>>> import numpy as np
>>> np.set_printoptions(suppress=True, linewidth=100)
>>> def rnd(a):
...     return np.round(a, 1) + 0
... 
>>> mat = np.load("sample10.npy")
>>> mat
array([[ 1,  0,  0,  0,  0,  0,  0,  0,  0,  0,  0,  0,  0],
       [ 2,  1,  0,  0,  0,  0,  0,  0,  0,  0,  0,  0,  0],
       [ 3,  4,  1,  0,  0,  0,  0,  0,  0,  0,  0,  0,  0],
       [ 3, -1, -3,  1,  0,  0,  0,  0,  0,  0,  0,  0,  0],
       [ 3,  2,  2,  0,  1,  0,  0,  0,  0,  0,  0,  0,  0],
       [-5,  5,  1,  5,  4,  1,  0,  0,  0,  0,  0,  0,  0],
       [-5,  2,  2,  2,  5, -4,  1,  0,  0,  0,  0,  0,  0],
       [-3,  3, -2, -5,  5,  3, -2,  1,  0,  0,  0,  0,  0],
       [-3,  2,  0,  5, -5,  3,  0,  0,  1,  0,  0,  0,  0],
       [ 0,  0,  5,  1,  3, -4, -1,  3, -4,  1,  0,  0,  0],
       [ 0,  5, -5,  0,  4, -1,  0, -2,  2, -1,  1,  0,  0],
       [-4,  2, -2, -3, -5, -1,  5,  1,  0, -3, -1,  1,  0],
       [-4,  3,  4,  1,  4,  3,  4, -1,  3, -5,  1,  1,  1]])
>>> np.linalg.matrix_rank(mat, rtol=0.1)
np.int64(8)
>>> np.argsort(-np.linalg.norm(mat, axis=0).round(6), kind="stable")[:3]
array([4, 0, 1])
>>> np.prod(np.diag(mat)), rnd(np.linalg.det(mat))
(np.int64(1), np.float64(1.0))
>>> np.linalg.matrix_rank(mat - mat[0, 0] * np.eye(13))
np.int64(11)
>>> J = np.loadtxt("run17.csv", delimiter=",")
>>> print(J)
[[  1.  -4.  16. -64.]
 [  1.  -3.   9. -27.]
 [  1.  -2.   4.  -8.]
 [  1.  -1.   1.  -1.]
 [  1.   0.   0.   0.]
 [  1.   1.   1.   1.]
 [  1.   2.   4.   8.]
 [  1.   3.   9.  27.]
 [  1.   4.  16.  64.]
 [  1.   5.  25. 125.]
 [  1.   6.  36. 216.]]
>>> O, r_ = np.linalg.qr(J)
>>> rnd(abs(r_[0, 0])), rnd(np.linalg.norm(J[:, 0]))
(np.float64(3.3), np.float64(3.3))
>>> A = np.loadtxt("mat.csv", delimiter=",")
>>> A
array([[-7.,  1., -4.,  0.,  6., -5., -3.,  8., -2.,  7.,  1.,  7.,  7., -4.,  1., -9.],
       [-2., -8., -4., -6., -5.,  4.,  8., -5.,  8.,  0.,  2.,  5., -2.,  8.,  7., -1.],
       [ 1., -9., -7.,  6.,  5.,  4.,  9., -5.,  5., -4., -3.,  6., -9.,  7.,  2., -2.],
       [-4.,  5., -4., -1., -1., -8., -9.,  4., -6.,  2.,  2., -7.,  2.,  1., -8., -7.],
       [ 1., -9., -7.,  6.,  5.,  4.,  9., -5.,  5., -4., -3.,  6., -9.,  7.,  2., -2.],
       [ 0., -5., -5.,  1.,  6.,  2., -1.,  0.,  6.,  5., -8., -6.,  4.,  4., -4., -1.],
       [ 9.,  2., -2., -7.,  6.,  8.,  6., -9., -3., -9., -3.,  5.,  9.,  6.,  9.,  1.],
       [-3.,  7.,  2., -2.,  7.,  1.,  2.,  7.,  5., -5.,  4., -9., -3., -9., -3.,  3.]])
>>> np.argsort(-np.linalg.norm(A, axis=0).round(6), kind="stable")[:3]
array([ 6, 11,  1])
>>> np.linalg.matrix_rank(A, rtol=0.1)
np.int64(7)
